$ ipython --no-banner

In [1]: import numpy as np

In [2]: np.set_printoptions(precision=2, suppress=True, linewidth=140, floatmode="fixed")

In [3]: J = np.loadtxt("dump.csv", delimiter=",")

In [4]: print(J)
[[ 1.00 -1.00 -1.00  1.00  1.00 -1.00 -1.00  1.00]
 [ 1.00 -1.00  1.00 -1.00  1.00 -1.00  1.00 -1.00]
 [ 1.00  1.00 -1.00 -1.00  1.00  1.00 -1.00 -1.00]
 [ 1.00  1.00  1.00  1.00 -1.00 -1.00 -1.00 -1.00]
 [ 1.00  1.00 -1.00 -1.00 -1.00 -1.00  1.00  1.00]
 [ 1.00  1.00  1.00  1.00  1.00  1.00  1.00  1.00]
 [ 1.00 -1.00 -1.00  1.00 -1.00  1.00  1.00 -1.00]]

In [5]: left, sv, Vh = np.linalg.svd(J, full_matrices=False)

In [6]: print(sv / sv[0])
[1.00 1.00 1.00 1.00 1.00 1.00 1.00]

In [7]: print((sv > 1e-8).sum())
7

In [8]: print(sv)
[2.83 2.83 2.83 2.83 2.83 2.83 2.83]

In [9]: print(np.round(left.T @ J @ Vh.T, 2) + 0)
[[2.83 0.00 0.00 0.00 0.00 0.00 0.00]
 [0.00 2.83 0.00 0.00 0.00 0.00 0.00]
 [0.00 0.00 2.83 0.00 0.00 0.00 0.00]
 [0.00 0.00 0.00 2.83 0.00 0.00 0.00]
 [0.00 0.00 0.00 0.00 2.83 0.00 0.00]
 [0.00 0.00 0.00 0.00 0.00 2.83 0.00]
 [0.00 0.00 0.00 0.00 0.00 0.00 2.83]]

In [10]: print(J.reshape(-1, 2))
[[ 1.00 -1.00]
 [-1.00  1.00]
 [ 1.00 -1.00]
 [-1.00  1.00]
 [ 1.00 -1.00]
 [ 1.00 -1.00]
 [ 1.00 -1.00]
 [ 1.00 -1.00]
 [ 1.00  1.00]
 [-1.00 -1.00]
 [ 1.00  1.00]
 [-1.00 -1.00]
 [ 1.00  1.00]
 [ 1.00  1.00]
 [-1.00 -1.00]
 [-1.00 -1.00]
 [ 1.00  1.00]
 [-1.00 -1.00]
 [-1.00 -1.00]
 [ 1.00  1.00]
 [ 1.00  1.00]
 [ 1.00  1.00]
 [ 1.00  1.00]
 [ 1.00  1.00]
 [ 1.00 -1.00]
 [-1.00  1.00]
 [-1.00  1.00]
 [ 1.00 -1.00]]

In [11]: print(J.reshape(2, -1))
[[ 1.00 -1.00 -1.00  1.00  1.00 -1.00 -1.00  1.00  1.00 -1.00  1.00 -1.00  1.00 -1.00  1.00 -1.00  1.00  1.00 -1.00 -1.00  1.00  1.00
  -1.00 -1.00  1.00  1.00  1.00  1.00]
 [-1.00 -1.00 -1.00 -1.00  1.00  1.00 -1.00 -1.00 -1.00 -1.00  1.00  1.00  1.00  1.00  1.00  1.00  1.00  1.00  1.00  1.00  1.00 -1.00
  -1.00  1.00 -1.00  1.00  1.00 -1.00]]

In [12]: T = J.reshape(7, 2, -1)

In [13]: print(np.einsum("ihd,ihd->ih", T, T))
[[4.00 4.00]
 [4.00 4.00]
 [4.00 4.00]
 [4.00 4.00]
 [4.00 4.00]
 [4.00 4.00]
 [4.00 4.00]]

In [14]: print(np.swapaxes(T, 1, 2)[1])
[[ 1.00  1.00]
 [-1.00 -1.00]
 [ 1.00  1.00]
 [-1.00 -1.00]]

In [15]: print(T.sum(axis=1))
[[ 2.00 -2.00 -2.00  2.00]
 [ 2.00 -2.00  2.00 -2.00]
 [ 2.00  2.00 -2.00 -2.00]
 [ 0.00  0.00  0.00  0.00]
 [ 0.00  0.00  0.00  0.00]
 [ 2.00  2.00  2.00  2.00]
 [ 0.00  0.00  0.00  0.00]]

In [16]: print(T.shape)
(7, 2, 4)

In [17]: u = np.array([0, 3, 1])

In [18]: print(np.polyval(u, J[6]))
[ 4.00 -2.00 -2.00  4.00 -2.00  4.00  4.00 -2.00]

In [19]: A = np.load("layer10.npy")

In [20]: print(A)
[[ 0.01  1.00 -2.00  1.99  2.01 -2.05 -1.04  0.02  0.01]
 [-0.02  0.99 -2.01  2.08  1.94 -1.91 -1.04  0.00 -0.04]
 [ 0.05  0.93 -1.92  2.01  2.06 -1.96 -0.99 -0.05 -0.01]
 [-0.09  1.11 -2.03  2.00  1.94 -2.06 -0.94  0.05  0.01]
 [ 0.06  0.94 -1.99  2.01  2.05 -2.02 -1.07  0.01  0.03]
 [ 0.03  1.00 -2.06  2.02  1.97 -1.96 -1.01  0.03 -0.01]
 [ 0.04  0.98 -2.02  1.97  2.01 -1.97 -0.95  0.03  0.07]
 [-0.04  0.96 -2.04  1.87  2.13 -1.98 -0.93  0.06  0.06]
 [ 0.02  1.01 -2.01  2.03  2.09 -2.01 -0.96 -0.01 -0.04]
 [ 0.06  0.92 -1.99  1.98  1.97 -2.09 -0.97 -0.10  0.06]
 [-0.06  0.96 -2.04  2.04  1.89 -1.97 -0.98 -0.03 -0.04]
 [ 0.07  0.92 -2.09  1.96  2.01 -2.01 -1.07  0.08  0.00]
 [ 0.02  1.04 -1.99  1.95  1.96 -1.92 -0.96 -0.03  0.03]
 [-0.01  0.98 -1.99  2.01  1.99 -1.99 -1.03 -0.03  0.07]
 [ 0.03  1.02 -1.94  1.98  1.99 -1.97 -0.96 -0.12 -0.03]
 [-0.08  0.97 -1.94  1.97  2.02 -1.90 -0.88  0.02 -0.02]
 [ 0.00  0.98 -1.95  2.06  1.96 -1.98 -0.98 -0.03 -0.05]
 [-0.07  0.94 -2.04  2.05  2.10 -2.11 -1.07 -0.02  0.03]
 [ 1.05  0.05 -0.97 -1.02  1.05 -0.02 -2.03 -0.02  1.02]
 [ 1.05 -0.02 -1.11 -1.06  0.93 -0.07 -1.98 -0.02  1.03]
 [ 1.10  0.02 -0.99 -1.09  1.03  0.07 -1.85  0.01  1.01]
 [ 0.99 -0.05 -0.97 -0.92  1.02 -0.10 -2.04  0.03  1.02]
 [ 0.97 -0.07 -1.01 -0.99  0.95  0.00 -1.93  0.05  1.02]
 [ 0.98 -0.05 -1.00 -0.92  0.91  0.02 -2.00 -0.05  1.08]
 [ 0.98  0.00 -1.08 -1.11  1.05 -0.09 -2.07 -0.06  0.98]
 [ 0.93 -0.04 -1.04 -0.91  0.98 -0.05 -2.06  0.08  1.03]
 [ 0.99 -0.03 -1.01 -0.97  0.97  0.01 -2.02 -0.01  1.02]
 [ 0.91 -0.04 -1.06 -1.02  0.99 -0.10 -2.05 -0.10  1.08]
 [ 1.00 -0.02 -1.04 -1.04  1.12  0.01 -2.01  0.05  1.04]
 [ 1.02 -0.11 -1.03 -1.08  1.06  0.10 -2.00 -0.03  1.03]
 [ 0.91  0.02 -1.03 -1.02  1.07  0.07 -1.98  0.00  0.97]
 [ 0.95  0.02 -1.00 -0.97  0.96 -0.06 -2.03  0.00  0.95]
 [ 0.97  0.02 -1.05 -1.04  0.98  0.04 -1.95  0.01  0.99]
 [ 1.00 -0.01 -0.97 -1.05  0.95 -0.02 -1.95  0.00  1.07]
 [ 0.97 -0.04 -0.99 -0.98  0.97  0.05 -1.97 -0.04  0.96]
 [ 1.03  0.04 -1.01 -1.07  1.01  0.00 -1.96 -0.01  0.94]]

In [21]: x = np.array([3, 3, 0, 1, -2, 0, 1, -3, 2])

In [22]: rhs = A @ x

In [23]: print(np.round(np.linalg.pinv(A) @ A, 2) + 0)
[[1.00 0.00 0.00 0.00 0.00 0.00 0.00 0.00 0.00]
 [0.00 1.00 0.00 0.00 0.00 0.00 0.00 0.00 0.00]
 [0.00 0.00 1.00 0.00 0.00 0.00 0.00 0.00 0.00]
 [0.00 0.00 0.00 1.00 0.00 0.00 0.00 0.00 0.00]
 [0.00 0.00 0.00 0.00 1.00 0.00 0.00 0.00 0.00]
 [0.00 0.00 0.00 0.00 0.00 1.00 0.00 0.00 0.00]
 [0.00 0.00 0.00 0.00 0.00 0.00 1.00 0.00 0.00]
 [0.00 0.00 0.00 0.00 0.00 0.00 0.00 1.00 0.00]
 [0.00 0.00 0.00 0.00 0.00 0.00 0.00 0.00 1.00]]

In [24]: print(np.round(np.linalg.solve(A.T @ A, A.T @ rhs), 2) + 0)
[ 3.00  3.00  0.00  1.00 -2.00  0.00  1.00 -3.00  2.00]

In [25]: rng = np.random.default_rng(76000)

In [26]: rhs = rhs + 0.05 * rng.normal(size=36)

In [27]: print(rhs)
[-0.02  0.05 -0.01  0.08 -0.08  0.17  0.20 -0.54 -0.08  0.42 -0.05 -0.37  0.42  0.05  0.42 -0.41  0.07 -0.41  0.31  0.31  0.31 -0.27 -0.21
  0.36 -0.22 -0.47  0.06 -0.02 -0.43 -0.28 -0.41 -0.09 -0.08  0.19 -0.02  0.14]

In [28]: b, *_ = np.linalg.lstsq(A, rhs)

In [29]: print(np.round(A.T @ (rhs - A @ b), 2) + 0)
[0.00 0.00 0.00 0.00 0.00 0.00 0.00 0.00 0.00]

In [30]: print(b.round())
[ 3.00  3.00 -0.00  1.00 -2.00  0.00  1.00 -3.00  2.00]

In [31]: idx = A[:, 0] > np.median(A[:, 0])

In [32]: u = A[idx].mean(axis=0) - A[~idx].mean(axis=0)

In [33]: print(u.round(2) + 0)
[ 0.99 -1.00  0.98 -3.01 -1.01  1.98 -1.00  0.00  1.01]

In [34]: print(idx.astype(int))
[0 0 0 0 0 0 0 0 0 0 0 0 0 0 0 0 0 0 1 1 1 1 1 1 1 1 1 1 1 1 1 1 1 1 1 1]

In [35]: print(np.argsort(-np.abs(u).round(6), kind="stable"))
[3 5 8 4 6 1 0 2 7]

In [36]: print((((A - A.mean(axis=0)) @ u > 0) == idx).mean())
1.0

In [37]: M2 = np.c_[A[:, :3] @ np.array([[1, 0, -1], [-1, 1, -2], [2, 2, -1]]), np.array([2, 4, 1, 5, 2, 5, 5, 1, 2, 0, 3, 1, 0, 5, 3, 2, 4, 0, 2, 2, 5, 0, 3, 1, 4, 1, 4, 2, 1, 5, 1, 3, 1, 5, 0, 4])]

In [38]: print(M2)
[[-4.99 -3.00 -0.01  2.00]
 [-5.03 -3.03  0.05  4.00]
 [-4.72 -2.91  0.01  1.00]
 [-5.26 -2.95 -0.10  5.00]
 [-4.86 -3.04  0.05  2.00]
 [-5.09 -3.12  0.03  5.00]
 [-4.98 -3.06  0.02  5.00]
 [-5.08 -3.12  0.16  1.00]
 [-5.01 -3.01 -0.03  2.00]
 [-4.84 -3.06  0.09  0.00]
 [-5.10 -3.12  0.18  3.00]
 [-5.03 -3.26  0.18  1.00]
 [-5.00 -2.94 -0.11  0.00]
 [-4.97 -3.00  0.04  5.00]
 [-4.87 -2.86 -0.13  3.00]
 [-4.93 -2.91  0.08  2.00]
 [-4.88 -2.92 -0.01  4.00]
 [-5.09 -3.14  0.23  0.00]
 [-0.94 -1.89 -0.18  2.00]
 [-1.15 -2.24  0.10  2.00]
 [-0.90 -1.96 -0.15  5.00]
 [-0.90 -1.99  0.08  0.00]
 [-0.98 -2.09  0.18  3.00]
 [-0.97 -2.05  0.12  1.00]
 [-1.18 -2.16  0.10  4.00]
 [-1.11 -2.12  0.19  1.00]
 [-1.00 -2.05  0.08  4.00]
 [-1.17 -2.16  0.23  2.00]
 [-1.06 -2.10  0.08  1.00]
 [-0.93 -2.17  0.23  5.00]
 [-1.17 -2.04  0.08  1.00]
 [-1.07 -1.98  0.01  3.00]
 [-1.15 -2.08  0.04  1.00]
 [-0.93 -1.95 -0.01  5.00]
 [-0.97 -2.02  0.10  0.00]
 [-1.03 -1.98 -0.10  4.00]]

In [39]: print(np.round(np.linalg.norm(M2 - A @ np.linalg.lstsq(A, M2)[0], axis=0), 2) + 0)
[0.00 0.00 0.00 9.30]

In [40]: F = np.load("x.npy")

In [41]: print(F)
[[1 0 0 0 0 0 0]
 [0 0 0 0 1 0 0]
 [0 0 0 0 0 1 0]
 [0 0 0 0 0 0 1]
 [0 0 0 1 0 0 0]
 [0 0 1 0 0 0 0]
 [0 1 0 0 0 0 0]]

In [42]: u, r1 = F[3], F[1]

In [43]: print(u @ r1)
0

In [44]: pr = (u @ r1) / (u @ u) * u

In [45]: print(pr)
[0.00 0.00 0.00 0.00 0.00 0.00 0.00]

In [46]: print(r1 - pr)
[0.00 0.00 0.00 0.00 1.00 0.00 0.00]

In [47]: print((r1 - pr) @ u)
0.0

In [48]: print(round(np.linalg.norm(u + r1) ** 2 + np.linalg.norm(u - r1) ** 2, 2))
4.0

In [49]: print(np.outer(u, r1))
[[0 0 0 0 0 0 0]
 [0 0 0 0 0 0 0]
 [0 0 0 0 0 0 0]
 [0 0 0 0 0 0 0]
 [0 0 0 0 0 0 0]
 [0 0 0 0 0 0 0]
 [0 0 0 0 1 0 0]]

In [50]: M = np.load("a.npy")

In [51]: print(M)
[[ 1  1  1  1 -1 -1 -1 -1]
 [ 1 -1 -1  1 -1  1  1 -1]
 [ 1  1 -1 -1  1  1 -1 -1]
 [ 1 -1  1 -1  1 -1  1 -1]
 [ 1 -1  1 -1 -1  1 -1  1]
 [ 1  1  1  1  1  1  1  1]
 [ 1  1 -1 -1 -1 -1  1  1]]

In [52]: M2 = M + rng.integers(-2, 3, (7, 1)) @ rng.integers(-2, 3, (1, 8))

In [53]: print(M2)
[[ 0  3  2  0  1  1  0 -2]
 [ 2 -3 -2  2 -3 -1  0  0]
 [ 0  3  0 -2  3  3  0 -2]
 [ 0  1  2 -2  3  1  2 -2]
 [ 2 -3  0  0 -3 -1 -2  2]
 [ 2 -1  0  2 -1 -1  0  2]
 [ 0  3  0 -2  1  1  2  0]]

In [54]: print(np.abs(M2 - M).sum(axis=1))
[11 11 11 11 11 11 11]

In [55]: print(M2 - M)
[[-1  2  1 -1  2  2  1 -1]
 [ 1 -2 -1  1 -2 -2 -1  1]
 [-1  2  1 -1  2  2  1 -1]
 [-1  2  1 -1  2  2  1 -1]
 [ 1 -2 -1  1 -2 -2 -1  1]
 [ 1 -2 -1  1 -2 -2 -1  1]
 [-1  2  1 -1  2  2  1 -1]]

In [56]: print(np.linalg.matrix_rank(M2 - M, tol=1e-8))
1

In [57]: w1 = np.array([[2, -4, -2],
    ...:     [-5, 4, -4],
    ...:     [-3, 5, 4],
    ...:     [-3, -3, -3],
    ...:     [-2, -3, 5],
    ...:     [5, 5, -4],
    ...:     [3, -5, 3],
    ...:     [5, -5, 4]])

In [58]: b = np.array([3, 0, -2])

In [59]: act = np.maximum(M2 @ w1 + b, 0)

In [60]: print(np.linalg.matrix_rank(act))
3

In [61]: print((act > 0).astype(int))
[[0 1 0]
 [1 0 0]
 [0 1 0]
 [0 1 1]
 [1 0 0]
 [1 0 0]
 [1 1 0]]

In [62]: print(act)
[[ 0 34  0]
 [23  0  0]
 [ 0 34  0]
 [ 0 16 17]
 [27  0  0]
 [13  0  0]
 [ 3 10  0]]

In [63]: Z = np.array([[-3, -3], [-4, -5], [-3, 4]])

In [64]: print((act @ Z).round(6).argmax(axis=1))
[0 0 0 1 0 0 0]
